% ipython --no-banner

In [1]: import numpy as np

In [2]: import numpy.linalg as la

In [3]: np.set_printoptions(suppress=True, linewidth=140)

In [4]: W0 = np.load("sample11.npy")

In [5]: print(W0)
[[2 8 0 0 0 0]
 [2 3 0 0 0 0]
 [1 7 0 0 0 0]
 [0 0 2 8 0 0]
 [0 0 2 3 0 0]
 [0 0 1 7 0 0]
 [0 0 0 0 2 8]
 [0 0 0 0 2 3]
 [0 0 0 0 1 7]]

In [6]: x = np.array([-2, 1, 1, 4, 4, 4])

In [7]: y = W0 @ x

In [8]: print(np.round(la.solve(W0.T @ W0, W0.T @ y), 1))
[-2.  1.  1.  4.  4.  4.]

In [9]: print(np.round(la.lstsq(W0, y)[0], 1))
[-2.  1.  1.  4.  4.  4.]

In [10]: rng = np.random.default_rng(66003)

In [11]: y = y + 0.3 * rng.normal(size=9)

In [12]: print(y.round(1))
[ 4.5 -1.3  4.4 33.9 14.6 29.  39.9 19.6 32.5]

In [13]: b, *_ = la.lstsq(W0, y)

In [14]: print(np.round(W0.T @ (y - W0 @ b), 1) + 0)
[0. 0. 0. 0. 0. 0.]

In [15]: print(b.round())
[-2.  1.  1.  4.  4.  4.]

In [16]: print(round(float(la.norm(y - W0 @ b)), 1))
0.9

In [17]: data = np.load("a.npy")

In [18]: print(data)
[[ 1.   1.4 -2.5]
 [ 0.9  2.4  1.5]
 [ 0.5  3.   0.3]
 [ 0.4 -2.8  1. ]
 [-2.5  0.9  1.3]
 [ 0.  -2.2  2. ]
 [-1.3  0.1  2.7]
 [ 2.8  0.9 -0.5]
 [-0.5  2.5  1.6]
 [ 2.   0.   2.3]
 [ 1.8 -2.2  1. ]
 [ 0.8  2.3 -1.7]
 [ 0.8 -2.4  1.7]
 [ 0.7  0.5 -2.9]
 [-0.2 -0.2 -3. ]
 [-1.   0.4  2.8]
 [ 1.9  2.1 -1. ]
 [-2.2  1.7 -1.1]
 [ 1.4 -2.5 -0.9]
 [-1.8  2.1  1.2]
 [ 2.7 -1.2 -0.6]
 [ 0.4 -2.3  1.8]
 [-0.1 -0.3  3. ]
 [ 1.7  0.8 -2.4]
 [ 1.8 -0.4  2.4]
 [-1.9  1.6  1.7]
 [ 2.5 -1.5  0.6]
 [-2.6  1.3  0.8]
 [ 2.4 -1.4 -1.1]
 [-1.1  2.8 -0.1]
 [ 0.3  2.8 -0.9]]

In [19]: d = la.norm(data[:, None] - data[None], axis=-1)

In [20]: print(np.unravel_index(d.round(6).argmax(), d.shape))
(np.int64(20), np.int64(27))

In [21]: print(la.matrix_rank(d ** 2))
5

In [22]: print((d + 1e9 * np.eye(31)).round(6).argmin(axis=1))
[23  2 30 12 27 21 15 16  1 24 26 30 21  0 13  6 11 29 28 25 28 12 15  0  9 19 10  4 20 30 11]

In [23]: print(d.mean(axis=1).argmax())
14

In [24]: labels = data[:, 1] > np.median(data[:, 1])

In [25]: f = data[labels].mean(axis=0) - data[~labels].mean(axis=0)

In [26]: print(round((((data - data.mean(axis=0)) @ f > 0) == labels).mean(), 1))
0.9

In [27]: print(np.argsort(-np.abs(f).round(6), kind="stable"))
[1 0 2]

In [28]: print(labels.astype(int))
[1 1 1 0 1 0 0 1 1 0 0 1 0 0 0 0 1 1 0 1 0 0 0 1 0 1 0 1 0 1 1]

In [29]: print(((data - data.mean(axis=0)) @ f > 0).astype(int))
[1 1 1 0 1 0 0 0 1 0 0 1 0 1 1 0 1 1 0 1 0 0 0 1 0 1 0 1 0 1 1]

In [30]: A = np.loadtxt("out4.csv", delimiter=",")

In [31]: print(A)
[[-1.  0.  1.  2.]
 [ 3.  4.  5.  6.]
 [ 7.  8.  9. 10.]
 [11. 12. 13. 14.]]

In [32]: # looks like rank 2

In [33]: def softmax(z):
    ...:     e = np.exp(z - z.max(axis=-1, keepdims=True))
    ...:     return e / e.sum(axis=-1, keepdims=True)
    ...: 

In [34]: print(np.round(softmax(10 * A[3]), 1) + 0)
[0. 0. 0. 1.]

In [35]: print(np.round(softmax(A[3]), 1) + 0)
[0.  0.1 0.2 0.6]

In [36]: print(np.round(softmax(A[3] + -3), 1) + 0)
[0.  0.1 0.2 0.6]

In [37]: att = A @ A.T / np.sqrt(4)

In [38]: print(np.round(softmax(att), 1) + 0)
[[0. 0. 0. 1.]
 [0. 0. 0. 1.]
 [0. 0. 0. 1.]
 [0. 0. 0. 1.]]

In [39]: print(softmax(att).round(6).argmax(axis=1))
[3 3 3 3]

In [40]: print(np.round(softmax(att + np.triu(np.full(att.shape, -np.inf), 1)), 1) + 0)
[[1. 0. 0. 0.]
 [0. 1. 0. 0.]
 [0. 0. 1. 0.]
 [0. 0. 0. 1.]]

In [41]: labels = rng.permutation(4)

In [42]: print(labels)
[0 1 2 3]

In [43]: A2 = A[labels][:, labels]

In [44]: print(np.trace(A2))
26.0

In [45]: print(np.diag(A2))
[-1.  4.  9. 14.]

In [46]: rk = la.matrix_rank(A)

In [47]: print(rk)
2

In [48]: null = la.svd(A)[2][rk:].T

In [49]: print([int(la.matrix_rank(np.delete(A, i, axis=0))) for i in range(4)])
[2, 2, 2, 2]

In [50]: print(np.allclose(A @ null, 0))
True

In [51]: print([int(la.matrix_rank(A[:i])) for i in range(1, len(A) + 1)])
[1, 2, 2, 2]

In [52]: print(np.round(null @ null.T, 1))
[[ 0.3 -0.4 -0.1  0.2]
 [-0.4  0.7 -0.2 -0.1]
 [-0.1 -0.2  0.7 -0.4]
 [ 0.2 -0.1 -0.4  0.3]]

In [53]: print(np.argsort(-la.norm(A, axis=0).round(6), kind="stable")[:3])
[3 2 1]

In [54]: print([round(float(x), 1) for x in la.svd(A, compute_uv=False)[:3]])
[31.8, 2.5, 0.0]

In [55]: print(la.matrix_rank(A, rtol=0.1))
1

In [56]: print(np.round(la.norm(A, 2) / la.norm(A), 1))
1.0

In [57]: x = np.array([-1, -1, 0])

In [58]: y = data @ x

In [59]: b, lr = np.zeros(3), 1 / la.norm(data, 2) ** 2

In [60]: for i in range(6):
    ...:     b -= lr * data.T @ (data @ b - y)
    ...:     if i % 2 == 0: print(i, round(la.norm(data @ b - y), 1))
    ...: 
0 5.2
2 1.8
4 0.7

In [61]: print(round(la.cond(data), 1))
1.6

In [62]: m1 = np.load("dump.npy")

In [63]: print(m1)
[[ 3  3  3  3]
 [ 3  6  6  6]
 [ 3  6  9  9]
 [ 3  6  9 12]]

In [64]: print(round(float(np.trace(la.pinv(A) @ A)), 1))
2.0

In [65]: labels = rng.permutation(4)

In [66]: A2 = m1[:, labels] * rng.choice([-1, 1], 4)

In [67]: print(A2)
[[ 3  3 -3 -3]
 [ 6  6 -6 -3]
 [ 9  9 -6 -3]
 [12  9 -6 -3]]

In [68]: Uu, _, Vt = la.svd(m1.T @ A2)

In [69]: print(np.round(la.lstsq(m1, A2)[0], 1) + 0)
[[ 0.  0.  0. -1.]
 [ 0.  0. -1.  0.]
 [ 0.  1.  0.  0.]
 [ 1.  0.  0.  0.]]

In [70]: Uu, s, Vt = la.svd(m1, full_matrices=False)

In [71]: print(np.round(np.abs(Vt[0]), 1))
[0.2 0.4 0.6 0.7]

In [72]: print(np.allclose(Uu * s @ Vt, m1))
True

In [73]: print(np.round(Uu.T @ m1 @ Vt.T, 1) + 0)
[[24.9  0.   0.   0. ]
 [ 0.   3.   0.   0. ]
 [ 0.   0.   1.3  0. ]
 [ 0.   0.   0.   0.8]]

In [74]: print(np.round(np.cumsum(s ** 2) / np.sum(s ** 2), 1))
[1. 1. 1. 1.]

In [75]: print(Uu.shape, s.shape, Vt.shape)
(4, 4) (4,) (4, 4)

In [76]: print(np.round(s / s[0], 1) + 0)
[1.  0.1 0.1 0. ]
